% ipython --no-banner

In [1]: import numpy as np

In [2]: import numpy.linalg as la

In [3]: np.set_printoptions(precision=2, suppress=True, linewidth=140, floatmode="fixed")

In [4]: def rnd(a):
   ...:     return np.round(a, 2) + 0
   ...: 

In [5]: M = np.load("run18.npy")

In [6]: M
Out[6]: 
array([[-0.02, -0.01,  0.01, -0.03,  0.02,  0.03,  0.02,  0.01,  0.00],
       [ 0.01,  0.02,  0.00,  0.00,  0.02,  0.00, -0.01, -0.01,  0.01],
       [-0.01, -0.03, -0.01, -0.02,  0.05, -0.04, -0.03,  0.02, -0.03],
       [23.97,  6.01, 26.99, 18.00, 26.99, 17.99, 17.98, 15.02,  9.00],
       [ 0.01, -0.02, -0.03, -0.03,  0.00, -0.01,  0.00,  0.04,  0.03],
       [ 7.97,  2.00,  9.02,  6.06,  9.00,  5.99,  5.95,  5.01,  3.02],
       [-0.01, -0.03, -0.03, -0.02, -0.04,  0.05,  0.01,  0.03, -0.01],
       [ 0.02,  0.03, -0.01, -0.02,  0.02, -0.03,  0.00,  0.03,  0.02],
       [ 8.01,  1.99,  9.04,  6.00,  9.00,  5.98,  5.99,  4.99,  2.97],
       [ 8.03,  1.97,  8.99,  6.01,  8.99,  5.96,  6.03,  4.99,  2.93],
       [15.98,  4.00, 18.00, 12.01, 18.00, 12.02, 12.01, 10.00,  6.03],
       [ 8.01,  2.01,  8.95,  6.06,  9.01,  6.00,  6.02,  4.98,  3.00]])

In [7]: u = np.array([-2, 2])

In [8]: rnd(np.convolve(M[7], u))
Out[8]: array([-0.04, -0.02,  0.08,  0.02, -0.08,  0.10, -0.06, -0.06,  0.02,  0.04])

In [9]: rnd(np.correlate(M[7], M[0], "full"))
Out[9]: array([0.00, 0.00, 0.00, 0.00, 0.00, 0.00, 0.00, 0.00, 0.00, 0.00, 0.00, 0.00, 0.00, 0.00, 0.00, 0.00, 0.00])

In [10]: vec = np.array([2, 0, 0, 3, 1, 0, 3, 3, 2])

In [11]: np.sign((M @ vec).round(6))
Out[11]: array([-1.00,  0.00, -1.00,  1.00,  1.00,  1.00, -1.00,  1.00,  1.00,  1.00,  1.00,  1.00])

In [12]: M @ np.eye(9)[3]
Out[12]: array([-0.03,  0.00, -0.02, 18.00, -0.03,  6.06, -0.02, -0.02,  6.00,  6.01, 12.01,  6.06])

In [13]: vec @ M
---------------------------------------------------------------------------
ValueError                                Traceback (most recent call last)
Cell In[13], line 1
----> 1 vec @ M

ValueError: matmul: Input operand 1 has a mismatch in its core dimension 0, with gufunc signature (n?,k),(k,m?)->(n?,m?) (size 12 is different from 9)

In [14]: la.norm(M @ vec) <= la.norm(M, 2) * la.norm(vec) + 1e-9
Out[14]: np.True_

In [15]: la.matrix_rank(M, rtol=0.1)
Out[15]: np.int64(1)

In [16]: E = np.load("dump.npy")

In [17]: E
Out[17]: 
array([[  0.25,  -0.17,   0.82,   1.89,  -1.48],
       [-19.61,  -9.59,   4.05,  -6.15, -12.13],
       [ 15.74,   7.53,  -3.55,   3.21,  11.62],
       [  2.35,   1.07,   0.24,   3.09,  -0.83],
       [  5.51,   2.63,   0.09,   4.62,   0.49],
       [-20.90,  -9.94,   4.12,  -5.87, -13.82],
       [ -1.46,  -0.60,   0.91,   2.60,  -4.00],
       [-12.89,  -6.27,   1.14,  -9.53,  -2.60],
       [ 16.60,   8.28,  -3.80,   3.70,  11.75],
       [ 11.22,   4.37,  -0.68,   4.46,   6.76],
       [ 11.97,   5.55,  -2.53,   2.98,   8.42],
       [ 33.28,  15.06,  -5.39,  10.18,  21.72],
       [ -5.24,  -3.62,   1.90,  -4.01,  -0.41]])

In [18]: d = la.norm(E[:, None] - E[None], axis=-1)

In [19]: rnd(la.norm(E, axis=1))
Out[19]: array([ 2.55, 26.04, 21.50,  4.12,  7.67, 27.89,  5.11, 17.45, 22.59, 14.53, 16.13, 44.03,  7.77])

In [20]: d.mean(axis=1).argmax()
Out[20]: np.int64(11)

In [21]: (d + 1e9 * np.eye(13)).round(6).argmin(axis=1)
Out[21]: array([ 3,  5,  8,  0,  3,  1,  0, 12,  2, 10,  9,  8,  0])

In [22]: np.flatnonzero(d[8] < d.mean() / 2)
Out[22]: array([ 2,  8,  9, 10])

In [23]: d.shape
Out[23]: (13, 13)

In [24]: la.matrix_rank(d ** 2)
Out[24]: np.int64(7)

In [25]: rnd(d[:5, :5])
Out[25]: 
array([[ 0.00, 25.92, 22.17,  2.85,  6.88],
       [25.92,  0.00, 47.46, 28.70, 32.73],
       [22.17, 47.46,  0.00, 19.76, 16.36],
       [ 2.85, 28.70, 19.76,  0.00,  4.07],
       [ 6.88, 32.73, 16.36,  4.07,  0.00]])

In [26]: z = E[:, 2] > np.median(E[:, 2])

In [27]: u = E[z].mean(axis=0) - E[~z].mean(axis=0)

In [28]: ((E - E.mean(axis=0)) @ u > 0).astype(int)
Out[28]: array([1, 1, 0, 1, 0, 1, 1, 1, 0, 0, 0, 0, 1])

In [29]: data = np.loadtxt("mat.csv", delimiter=",")

In [30]: rnd(data)
Out[30]: 
array([[-0.35,  1.64,  1.62,  0.33,  0.17, -0.52, -0.89,  0.44,  0.07,  0.17, -0.97, -1.11],
       [-1.50,  0.25,  0.71,  0.43,  0.70,  0.06,  0.85, -0.03, -1.84,  0.58,  0.71,  0.76],
       [ 0.09,  1.20, -1.67,  0.56,  1.44, -0.02, -0.85,  0.55, -0.41, -1.00,  0.40,  0.08],
       [-0.09,  1.57,  0.02, -0.19,  0.08,  0.99,  0.69, -0.54,  1.26,  0.37, -0.50,  1.67],
       [-0.62,  0.09, -0.48,  1.57, -0.25,  0.97,  1.25, -0.81,  0.31, -0.52, -0.33, -1.49],
       [-0.79,  0.82, -1.06, -0.56, -0.57, -1.81,  0.27, -1.03,  0.39,  0.84,  0.62, -0.50],
       [-0.88,  0.16, -0.45, -2.22,  0.11,  0.77,  0.41,  0.14, -0.59, -0.69, -0.97, -0.72],
       [-0.26, -0.47, -0.70,  0.24,  0.31,  0.89, -1.51, -1.03, -0.47,  1.68, -0.94, -0.09],
       [-0.09,  0.50,  0.66, -0.48, -0.62,  1.12, -1.10, -1.08, -0.02, -0.63,  1.89, -0.34],
       [-0.79, -0.96,  0.68, -0.25,  2.01, -0.45, -0.14, -0.89,  1.28, -0.47,  0.10, -0.06],
       [ 1.15,  0.22,  0.32,  0.05,  0.04, -0.73,  0.16, -1.85, -1.17, -1.06, -0.91,  0.47],
       [-1.68, -0.45, -0.17,  0.57, -1.23, -0.38, -0.98,  0.08,  0.22, -1.21, -0.67,  1.02]])

In [31]: u = np.array([-1, 1, 0, 1, 0, 2, 1, 0, 2, -2, 1, -2])

In [32]: Y = data + np.outer(u, np.eye(12)[6])

In [33]: la.matrix_rank(la.inv(Y) - la.inv(data), tol=1e-8)
Out[33]: np.int64(1)

In [34]: la.matrix_rank(Y - data)
Out[34]: np.int64(1)

In [35]: rnd(la.det(Y) / la.det(data)), rnd(1 + la.solve(data, u)[6])
Out[35]: (np.float64(1.4), np.float64(1.4))

In [36]: rng = np.random.default_rng(26)

In [37]: z = rng.permutation(12)

In [38]: z
Out[38]: array([ 8, 11, 10,  7,  2,  5,  0,  3,  6,  1,  9,  4])

In [39]: Y = data[z][:, z]

In [40]: rnd(la.det(Y)), rnd(la.det(data[z]))
Out[40]: (np.float64(-531441.0), np.float64(-531441.0))

In [41]: vec = np.array([2, 2, 1, 1, 1, 1, 2, 1, -1, 2, -2, -1])

In [42]: rhs = data @ vec

In [43]: rnd(rhs)
Out[43]: array([ 6.15,  1.90, -0.75,  3.52,  3.23, -3.87, -0.41,  1.01, -6.45, -5.05,  1.27, -9.66])

In [44]: rnd(la.solve(data, 4 * rhs))
Out[44]: array([ 8.00,  8.00,  4.00,  4.00,  4.00,  4.00,  8.00,  4.00, -4.00,  8.00, -8.00, -4.00])

In [45]: rnd(la.solve(data.T, data[0]))
Out[45]: array([1.00, 0.00, 0.00, 0.00, 0.00, 0.00, 0.00, 0.00, 0.00, 0.00, 0.00, 0.00])

In [46]: vec = np.array([3, 3, 5, 1, 4, 5, -2, 3, -1, -5, -1, 2])

In [47]: np.sign((data @ vec).round(6))
Out[47]: array([ 1.00,  1.00,  1.00,  1.00, -1.00, -1.00,  1.00, -1.00,  1.00,  1.00,  1.00, -1.00])

In [48]: u = np.array([1, 2, 3])

In [49]: rnd(np.polyval(u, data[9]))
Out[49]: array([ 2.04,  2.00,  4.82,  2.57, 11.05,  2.30,  2.74,  2.01,  7.19,  2.28,  3.21,  2.88])

In [50]: rnd(np.cross(data[9, :3], data[10, :3]))
Out[50]: array([-0.45,  1.03,  0.93])

In [51]: feats = np.load("sample10.npy")

In [52]: feats
Out[52]: 
array([[  7.46,  -0.28,   0.64,  -0.18,   7.69,   2.10],
       [ -5.27,   1.74,  -1.24,   3.30,   0.25,   3.31],
       [  0.56,  -1.44,   2.44,  -3.60,  -2.63,  -3.20],
       [  6.80,  -4.68,  -6.23,  -0.04,  -3.55,   1.64],
       [ -5.28,   2.38,   8.62,   1.29,  -4.27,   2.80],
       [ -0.80,  -0.23,   7.51,   2.95,  -2.74,   2.44],
       [  3.81,  -1.86,   0.58,  -5.70,   3.18,   3.13],
       [ -4.65,  -2.47,   4.02,   1.53,  -2.31,   2.72],
       [ -2.41,   2.85,  -3.43,  -4.63,  -8.96,   1.49],
       [ -5.16,   2.50,   0.20,   1.62,  -0.61,   2.03],
       [  0.81,  -3.78,   0.28,   4.54,   1.17,   1.67],
       [  5.63,  -0.68,  -1.97,  -0.21,  -8.56,   2.31],
       [ -5.28,  -0.17,  -3.41,   3.44,  -9.45,   6.88],
       [  6.55,  -4.89,  -0.62,   3.44,  -1.18,   4.34],
       [ -9.52,   4.83,   3.57,  -0.88,  -0.27,  -5.04],
       [-10.93,  -1.29,   4.46,  -0.13,  -0.62,   1.45],
       [  5.72,  -1.97,   4.59,  -0.89,   2.15,   1.11],
       [  1.28,  -5.93,  -0.82,   5.02,   1.26,   3.48],
       [  1.73,   1.88,   3.65,   0.52,  -1.10,  -1.44],
       [ -5.86,  -4.05,  -3.93,   0.92,  -6.46,  -0.35],
       [  5.79,  -0.39,  -2.34,  -4.90,   0.12,  -1.88],
       [  5.72,  -7.16,  -7.13,  -5.69,  -1.05,   7.67],
       [ -4.38,  -1.36,   1.88,  -1.82,   3.14,  -3.24],
       [ -6.38,  -2.92,  -1.65,  -2.91,  -2.86,   5.45],
       [  0.77,  -2.64,   1.60,  -1.02,  -1.32,  -4.33]])

In [53]: Xc = feats - feats.mean(axis=0)

In [54]: Uu, sv, VT = la.svd(Xc, full_matrices=False)

In [55]: rnd((sv ** 2).sum() ** 2 / (sv ** 4).sum())
Out[55]: np.float64(3.78)

In [56]: np.abs(VT[0]).argmax()
Out[56]: np.int64(0)

In [57]: rnd(np.abs(VT[-1]))
Out[57]: array([0.08, 0.81, 0.43, 0.29, 0.25, 0.13])

In [58]: (np.sign(Uu[:, 0]) == np.sign(Uu[0, 0])).astype(int)
Out[58]: array([1, 0, 0, 1, 0, 0, 1, 0, 0, 0, 1, 1, 0, 1, 0, 0, 1, 1, 0, 0, 1, 1, 0, 0, 1])

In [59]: np.abs(Uu[:, 0]).argmax()
Out[59]: np.int64(21)

In [60]: rnd(sv ** 2 / (sv ** 2).sum())
Out[60]: array([0.42, 0.24, 0.13, 0.10, 0.06, 0.05])

In [61]: C = feats[[15, 8]].astype(float)

In [62]: for _ in range(3):
    ...:     z = la.norm(feats[:, None] - C, axis=-1).argmin(axis=1)
    ...:     C = np.array([feats[z == j].mean(axis=0) for j in range(2)])
    ...: 

In [63]: z
Out[63]: array([1, 0, 1, 1, 0, 0, 1, 0, 0, 0, 1, 1, 0, 1, 0, 0, 1, 1, 0, 0, 1, 1, 0, 0, 1])

In [64]: np.bincount(z)
Out[64]: array([13, 12])

In [65]: rnd(C)
Out[65]: 
array([[-4.94,  0.28,  1.56,  0.40, -2.79,  1.42],
       [ 4.24, -2.98, -0.75, -0.77, -0.23,  1.50]])

In [66]: rnd(C[1] - C[0])
Out[66]: array([ 9.18, -3.26, -2.31, -1.17,  2.56,  0.08])

In [67]: np.abs(C[1] - C[0]).argmax()
Out[67]: np.int64(0)

In [68]: Xc = feats - feats.mean(axis=0)

In [69]: V = la.svd(Xc)[2][:2]

In [70]: Y = Xc - Xc @ V.T @ V

In [71]: rnd(la.norm(Y) / la.norm(Xc))
Out[71]: np.float64(0.59)

In [72]: rnd(Y.std(axis=0))
Out[72]: array([1.38, 2.18, 1.93, 2.96, 2.05, 2.54])

In [73]: la.norm(Y, axis=1).round(6).argmax()
Out[73]: np.int64(8)

In [74]: z = feats[:, 5] > np.median(feats[:, 5])

In [75]: u = feats[z].mean(axis=0) - feats[~z].mean(axis=0)

In [76]: np.argsort(-np.abs(u).round(6), kind="stable")
Out[76]: array([5, 0, 3, 1, 4, 2])

In [77]: (((feats - feats.mean(axis=0)) @ u > 0) == z).mean()
Out[77]: np.float64(0.84)

In [78]: z.astype(int)
Out[78]: array([1, 1, 0, 0, 1, 1, 1, 1, 0, 0, 0, 1, 1, 1, 0, 0, 0, 1, 0, 0, 0, 1, 0, 1, 0])

In [79]: X = np.load("data.npy")

In [80]: X
Out[80]: 
array([[  1,  -4,  16, -64],
       [  1,  -3,   9, -27],
       [  1,  -2,   4,  -8],
       [  1,  -1,   1,  -1],
       [  1,   0,   0,   0]])

In [81]: # column 3 is much longer than the rest

In [82]: vec = np.array([0, -2, 3, -1])

In [83]: rhs = X @ vec

In [84]: b, lr = np.zeros(4), 1 / la.norm(X, 2) ** 2

In [85]: for i in range(30):
    ...:     b -= lr * X.T @ (X @ b - rhs)
    ...:     if i % 10 == 0: print(i, round(la.norm(X @ b - rhs), 2))
    ...: 
0 11.06
10 10.79
20 10.52

In [86]: rnd(b)
Out[86]: array([ 0.11, -0.25,  0.64, -1.75])

In [87]: arr = np.loadtxt("w.csv", delimiter=",")

In [88]: arr
Out[88]: 
array([[1.00, 2.00, 0.00, 0.00, 0.00, 0.00, 0.00, 0.00, 0.00],
       [2.00, 2.00, 2.00, 0.00, 0.00, 0.00, 0.00, 0.00, 0.00],
       [0.00, 2.00, 3.00, 2.00, 0.00, 0.00, 0.00, 0.00, 0.00],
       [0.00, 0.00, 2.00, 3.00, 2.00, 0.00, 0.00, 0.00, 0.00],
       [0.00, 0.00, 0.00, 2.00, 3.00, 2.00, 0.00, 0.00, 0.00],
       [0.00, 0.00, 0.00, 0.00, 2.00, 1.00, 2.00, 0.00, 0.00],
       [0.00, 0.00, 0.00, 0.00, 0.00, 2.00, 2.00, 2.00, 0.00],
       [0.00, 0.00, 0.00, 0.00, 0.00, 0.00, 2.00, 1.00, 2.00],
       [0.00, 0.00, 0.00, 0.00, 0.00, 0.00, 0.00, 2.00, 2.00]])

In [89]: Q, R = la.qr(arr)

In [90]: rnd(R)
Out[90]: 
array([[-2.24, -2.68, -1.79,  0.00,  0.00,  0.00,  0.00,  0.00,  0.00],
       [ 0.00,  2.19,  2.37,  1.83,  0.00,  0.00,  0.00,  0.00,  0.00],
       [ 0.00,  0.00, -2.86, -2.68, -1.40,  0.00,  0.00,  0.00,  0.00],
       [ 0.00,  0.00,  0.00, -2.54, -3.24, -1.57,  0.00,  0.00,  0.00],
       [ 0.00,  0.00,  0.00,  0.00, -2.13, -1.36, -1.88,  0.00,  0.00],
       [ 0.00,  0.00,  0.00,  0.00,  0.00,  2.16,  1.59,  1.85,  0.00],
       [ 0.00,  0.00,  0.00,  0.00,  0.00,  0.00, -2.44, -1.25, -1.64],
       [ 0.00,  0.00,  0.00,  0.00,  0.00,  0.00,  0.00,  2.00,  1.97],
       [ 0.00,  0.00,  0.00,  0.00,  0.00,  0.00,  0.00,  0.00,  1.19]])

In [91]: rnd(Q)
Out[91]: 
array([[-0.45,  0.37,  0.58, -0.35,  0.15, -0.16, -0.22,  0.01, -0.32],
       [-0.89, -0.18, -0.29,  0.18, -0.08,  0.08,  0.11,  0.00,  0.16],
       [ 0.00,  0.91, -0.29,  0.18, -0.08,  0.08,  0.11,  0.00,  0.16],
       [ 0.00,  0.00, -0.70, -0.44,  0.19, -0.20, -0.28,  0.01, -0.40],
       [ 0.00,  0.00,  0.00, -0.79, -0.21,  0.22,  0.31, -0.01,  0.44],
       [ 0.00,  0.00,  0.00,  0.00, -0.94, -0.13, -0.18,  0.01, -0.26],
       [ 0.00,  0.00,  0.00,  0.00,  0.00,  0.93, -0.22,  0.01, -0.31],
       [ 0.00,  0.00,  0.00,  0.00,  0.00,  0.00, -0.82, -0.01,  0.57],
       [ 0.00,  0.00,  0.00,  0.00,  0.00,  0.00,  0.00,  1.00,  0.03]])

In [92]: rnd(Q @ R)
Out[92]: 
array([[1.00, 2.00, 0.00, 0.00, 0.00, 0.00, 0.00, 0.00, 0.00],
       [2.00, 2.00, 2.00, 0.00, 0.00, 0.00, 0.00, 0.00, 0.00],
       [0.00, 2.00, 3.00, 2.00, 0.00, 0.00, 0.00, 0.00, 0.00],
       [0.00, 0.00, 2.00, 3.00, 2.00, 0.00, 0.00, 0.00, 0.00],
       [0.00, 0.00, 0.00, 2.00, 3.00, 2.00, 0.00, 0.00, 0.00],
       [0.00, 0.00, 0.00, 0.00, 2.00, 1.00, 2.00, 0.00, 0.00],
       [0.00, 0.00, 0.00, 0.00, 0.00, 2.00, 2.00, 2.00, 0.00],
       [0.00, 0.00, 0.00, 0.00, 0.00, 0.00, 2.00, 1.00, 2.00],
       [0.00, 0.00, 0.00, 0.00, 0.00, 0.00, 0.00, 2.00, 2.00]])

In [93]: Q.shape, R.shape
Out[93]: ((9, 9), (9, 9))
